% ipython --no-banner

In [1]: import numpy as np

In [2]: np.set_printoptions(precision=2, suppress=True, linewidth=100, sign=" ")

In [3]: tidy = lambda a: np.round(a, 2) + 0

In [4]: C = np.array([[1, 3, 1], [1, 3, 3]])

In [5]: rng = np.random.default_rng(96838)

In [6]: feats = rng.normal(size=(24, 2)) @ C + np.array([1, 3, 2])

In [7]: tidy(feats)
Out[7]: 
array([[ 1.86,  5.57,  2.84],
       [ 0.46,  1.38, -2.58],
       [ 1.06,  3.18,  2.88],
       [ 0.18,  0.53,  1.26],
       [ 0.17,  0.5 , -0.79],
       [ 1.06,  3.19,  2.31],
       [-0.16, -0.49,  1.12],
       [ 2.45,  7.34,  5.17],
       [ 3.42, 10.25,  8.19],
       [-0.68, -2.03, -1.39],
       [ 2.01,  6.04,  5.5 ],
       [ 1.39,  4.16,  1.64],
       [ 1.8 ,  5.41,  4.65],
       [-0.31, -0.94,  0.54],
       [-2.15, -6.45, -2.36],
       [ 2.24,  6.73,  3.63],
       [ 2.61,  7.84,  6.92],
       [-0.28, -0.85,  1.71],
       [ 3.91, 11.73,  8.71],
       [ 0.88,  2.63,  1.43],
       [ 3.69, 11.07,  7.43],
       [ 1.29,  3.87,  3.53],
       [-1.2 , -3.61, -1.72],
       [ 0.06,  0.19, -1.  ]])

In [8]: Uu, sig, Vh = np.linalg.svd(feats)

In [9]: np.argmax(sig[:-1] / (sig[1:] + 1e-6)) + 1
Out[9]: np.int64(2)

In [10]: B = Uu[:, :2] @ np.diag(sig[:2]) @ Vh[:2]

In [11]: np.linalg.matrix_rank(feats, rtol=0.05)
Out[11]: np.int64(2)

In [12]: tidy(np.abs(feats - B).max())
Out[12]: np.float64(0.0)

In [13]: tidy(np.linalg.norm(feats - B) / np.linalg.norm(feats))
Out[13]: np.float64(0.0)

In [14]: tidy(np.linalg.norm(feats - B, 2)), tidy(sig[2])
Out[14]: (np.float64(0.0), np.float64(0.0))

In [15]: tidy(np.linalg.norm(feats, 2) / np.linalg.norm(feats))
Out[15]: np.float64(0.99)

In [16]: Xs = feats - feats.mean(axis=0)

In [17]: Uu, sig, Vh = np.linalg.svd(Xs, full_matrices=False)

In [18]: tidy((sig ** 2).sum() ** 2 / (sig ** 4).sum())
Out[18]: np.float64(1.07)

In [19]: (np.sign(Uu[:, 0]) == np.sign(Uu[0, 0])).astype(int)
Out[19]: 
array([ 1,  0,  1,  0,  0,  0,  0,  1,  1,  0,  1,  1,  1,  0,  0,  1,  1,  0,  1,  0,  1,  1,  0,
        0])

In [20]: np.abs(Vh[0]).argmax()
Out[20]: np.int64(1)

In [21]: np.searchsorted(np.cumsum(sig ** 2) / (sig ** 2).sum(), 0.9) + 1
Out[21]: np.int64(1)

In [22]: data = np.load("out17.npy")

In [23]: data
Out[23]: 
array([[ -3,   9],
       [ -7,  21],
       [ -4,  12],
       [  4, -12]])

In [24]: f, v = data[0], data[1]

In [25]: f @ f
Out[25]: np.int64(90)

In [26]: p = (f @ v) / (f @ f) * f

In [27]: p
Out[27]: array([-7., 21.])

In [28]: v - p
Out[28]: array([ 0.,  0.])

In [29]: tidy(np.linalg.norm(f + v) ** 2 + np.linalg.norm(f - v) ** 2)
Out[29]: np.float64(1160.0)

In [30]: np.linalg.matrix_rank(np.outer(f, v))
Out[30]: np.int64(1)

In [31]: t3 = np.stack([data, 4 * data, data[::-1]])

In [32]: t3.sum(axis=0)
Out[32]: 
array([[-11,  33],
       [-39, 117],
       [-27,  81],
       [ 17, -51]])

In [33]: np.linalg.matrix_rank(t3)
Out[33]: array([ 1,  1,  1])

In [34]: X = np.load("dump.npy")

In [35]: X
Out[35]: 
array([[ 2., -2.,  2.,  0.],
       [ 1., -1.,  2.,  0.],
       [-2.,  1., -2.,  0.],
       [ 0.,  0.,  0.,  0.]])

In [36]: tidy(np.poly(X))
Out[36]: array([ 1.,  1.,  0., -2.,  0.])

In [37]: tidy(np.linalg.det(X[::-1]))
Out[37]: np.float64(0.0)

In [38]: tidy(np.linalg.eigvals(X).sum().real)
Out[38]: np.float64(-1.0)

In [39]: tidy(np.linalg.det(X.T))
Out[39]: np.float64(0.0)

In [40]: tidy(np.linalg.det(2 * X)), tidy(np.linalg.det(X))
Out[40]: (np.float64(0.0), np.float64(0.0))
